$ python -q
>>> import numpy as np
>>> np.set_printoptions(suppress=True, linewidth=120)
>>> X = np.loadtxt("layer12.csv", delimiter=",")
>>> print(X.round(2))
[[ 1.    0.    0.    0.  ]
 [ 0.    1.    0.    0.  ]
 [ 0.    0.    0.5   0.87]
 [ 0.    0.   -0.87  0.5 ]]
>>> Y = X / np.sqrt((X ** 2).mean(axis=1, keepdims=True))
>>> print(np.linalg.matrix_rank(Y) == np.linalg.matrix_rank(X))
True
>>> print(np.round(X - X.mean(axis=1, keepdims=True), 2))
[[ 0.75 -0.25 -0.25 -0.25]
 [-0.25  0.75 -0.25 -0.25]
 [-0.34 -0.34  0.16  0.52]
 [ 0.09  0.09 -0.77  0.59]]
>>> print(round(float(np.linalg.det(2 * X)), 2), round(np.linalg.det(X), 2))
16.0 1.0
>>> print(np.round(np.einsum("ij,ji->", X, X), 2))
1.0
>>> K = np.diag(10 * np.array([1, -4, -4, 0])) + np.array([[0, 2, 1, -3], [2, 1, 1, -1], [-2, -1, 3, 2], [-1, -1, 3, 1]])
>>> print(K)
[[ 10   2   1  -3]
 [  2 -39   1  -1]
 [ -2  -1 -37   2]
 [ -1  -1   3   1]]
>>> P = np.triu(np.array([[7, 9, 2, 5], [4, 4, 1, 3], [3, 8, 8, 1], [1, 4, 3, 4]]), 1) + np.eye(4)
>>> Y = P @ K @ np.linalg.inv(P)
>>> print(np.trace(Y), np.trace(K))
-65.0 -65
>>> print(np.round(np.linalg.det(Y), 2))
11979.0
>>> x = np.array([4, 5, 2, 3])
>>> print(K * x)
[[  40   10    2   -9]
 [   8 -195    2   -3]
 [  -8   -5  -74    6]
 [  -4   -5    6    3]]
>>> print(np.einsum("ij,j->i", K, x))
[  43 -188  -81    0]
>>> print(np.linalg.norm(K @ x) <= np.linalg.norm(K, 2) * np.linalg.norm(x) + 1e-9)
True
>>> print(K @ np.eye(4)[0])
[10.  2. -2. -1.]
>>> print((K * x).sum(axis=1))
[  43 -188  -81    0]
>>> print(np.sign((K @ x).round(6)))
[ 1 -1 -1  0]
>>> print((K @ x).argmax())
0
>>> print(K.ravel(order="F"))
[ 10   2  -2  -1   2 -39  -1  -1   1   1 -37   3  -3  -1   2   1]
>>> print(K.reshape(2, -1))
[[ 10   2   1  -3   2 -39   1  -1]
 [ -2  -1 -37   2  -1  -1   3   1]]
>>> print(K.reshape(-1, 2))
[[ 10   2]
 [  1  -3]
 [  2 -39]
 [  1  -1]
 [ -2  -1]
 [-37   2]
 [ -1  -1]
 [  3   1]]
>>> t3 = K.reshape(4, 2, -1)
>>> print(np.swapaxes(t3, 1, 2)[1])
[[  2   1]
 [-39  -1]]
>>> print(np.einsum("ihd,ihd->ih", t3, t3))
[[ 104   10]
 [1525    2]
 [   5 1373]
 [   2   10]]
>>> print(t3.shape)
(4, 2, 2)
>>> print(t3.transpose(1, 0, 2))
[[[ 10   2]
  [  2 -39]
  [ -2  -1]
  [ -1  -1]]

 [[  1  -3]
  [  1  -1]
  [-37   2]
  [  3   1]]]
>>> def softmax(z):
...     e = np.exp(z - z.max(axis=-1, keepdims=True))
...     return e / e.sum(axis=-1, keepdims=True)
... 
>>> print(np.round(softmax(K[3]), 2))
[0.02 0.02 0.85 0.12]
>>> print(np.round(softmax(K).sum(axis=1), 2))
[1. 1. 1. 1.]
>>> print(np.round(softmax(10 * K[3]), 2) + 0)
[0. 0. 1. 0.]
>>> scores = K @ K.T / np.sqrt(4)
>>> print(np.round(softmax(scores)[3] @ K, 2))
[  2. -39.   1.  -1.]
>>> M = np.array([[6.0, 0.0, 0.0], [0.0, 0.0, 1.0], [0.0, 2.0, 3.0]])
>>> # splits into 2 blocks
>>> f = np.array([3, 5])
>>> print(np.array([np.convolve(row, f, "same") for row in M]))
[[18. 30.  0.]
 [ 0.  0.  3.]
 [ 0.  6. 19.]]
>>> print(np.polyval(f, M[1]))
[5. 5. 8.]
>>> print(np.cross(M[1, :3], M[0, :3]))
[0. 6. 0.]
>>> print(np.convolve(M[1], f))
[0. 0. 3. 5.]
>>> print(np.correlate(M[1], M[0], "full"))
[0. 0. 0. 0. 6.]
>>> w, V = np.linalg.eig(M)
>>> print(np.round(np.sort(np.linalg.eigvals(M.T)), 2))
[-0.56  3.56  6.  ]
>>> print(np.round(M @ V[:, 0] - w[0] * V[:, 0], 2) + 0)
[0. 0. 0.]
